>>> import numpy as np
>>> np.set_printoptions(precision=2, suppress=True, linewidth=200)
>>> def rd(a):
...     return np.round(a, 2) + 0
... 
>>> B = np.array([[-2.6, -0.7, 0.5],
...     [-1.1, 0.1, 0.5],
...     [1.1, -1.5, -0.3],
...     [-0.6, -0.6, -0.8]])
>>> basis = np.array([[-1.2, -1.2, -0.6, -1.8, -0.1, -1.5],
...     [-0.5, 1.0, 0.2, -0.5, -0.1, -1.4],
...     [1.3, 1.2, 0.8, 1.0, 1.2, 0.0]])
>>> feats = B @ basis
>>> print(rd(feats))
[[ 4.12  3.02  1.82  5.53  0.93  4.88]
 [ 1.92  2.02  1.08  2.43  0.7   1.51]
 [-0.96 -3.18 -1.2  -1.53 -0.32  0.45]
 [-0.02 -0.84 -0.4   0.58 -0.84  1.74]]
>>> np.linalg.matrix_rank(feats, rtol=0.1)
np.int64(2)
>>> Uu, sigma, vt = np.linalg.svd(feats)
>>> evecs = vt[:(sigma > 1e-8).sum()]
>>> rng = np.random.default_rng(2311)
>>> x = feats[0] + -3 * feats[2] + rng.integers(2) * np.eye(6)[5]
>>> rd(x)
array([ 7.  , 12.56,  5.42, 10.12,  1.89,  3.53])
>>> rd(np.diag(evecs.T @ evecs))
array([0.38, 0.78, 0.11, 0.38, 0.66, 0.68])
>>> rd(np.linalg.norm(x - evecs.T @ evecs @ x))
np.float64(0.0)
>>> Uu, sigma, vt = np.linalg.svd(feats)
>>> np.argmax(sigma[:-1] / (sigma[1:] + 1e-6)) + 1
np.int64(3)
>>> B = Uu[:, :3] @ np.diag(sigma[:3]) @ vt[:3]
>>> print(rd(np.abs(feats - B).max()))
0.0
>>> print(np.linalg.matrix_rank(B))
3
>>> rd(np.linalg.norm(feats - B) / np.linalg.norm(feats))
np.float64(0.0)
>>> rd(B)
array([[ 4.12,  3.02,  1.82,  5.53,  0.93,  4.88],
       [ 1.92,  2.02,  1.08,  2.43,  0.7 ,  1.51],
       [-0.96, -3.18, -1.2 , -1.53, -0.32,  0.45],
       [-0.02, -0.84, -0.4 ,  0.58, -0.84,  1.74]])
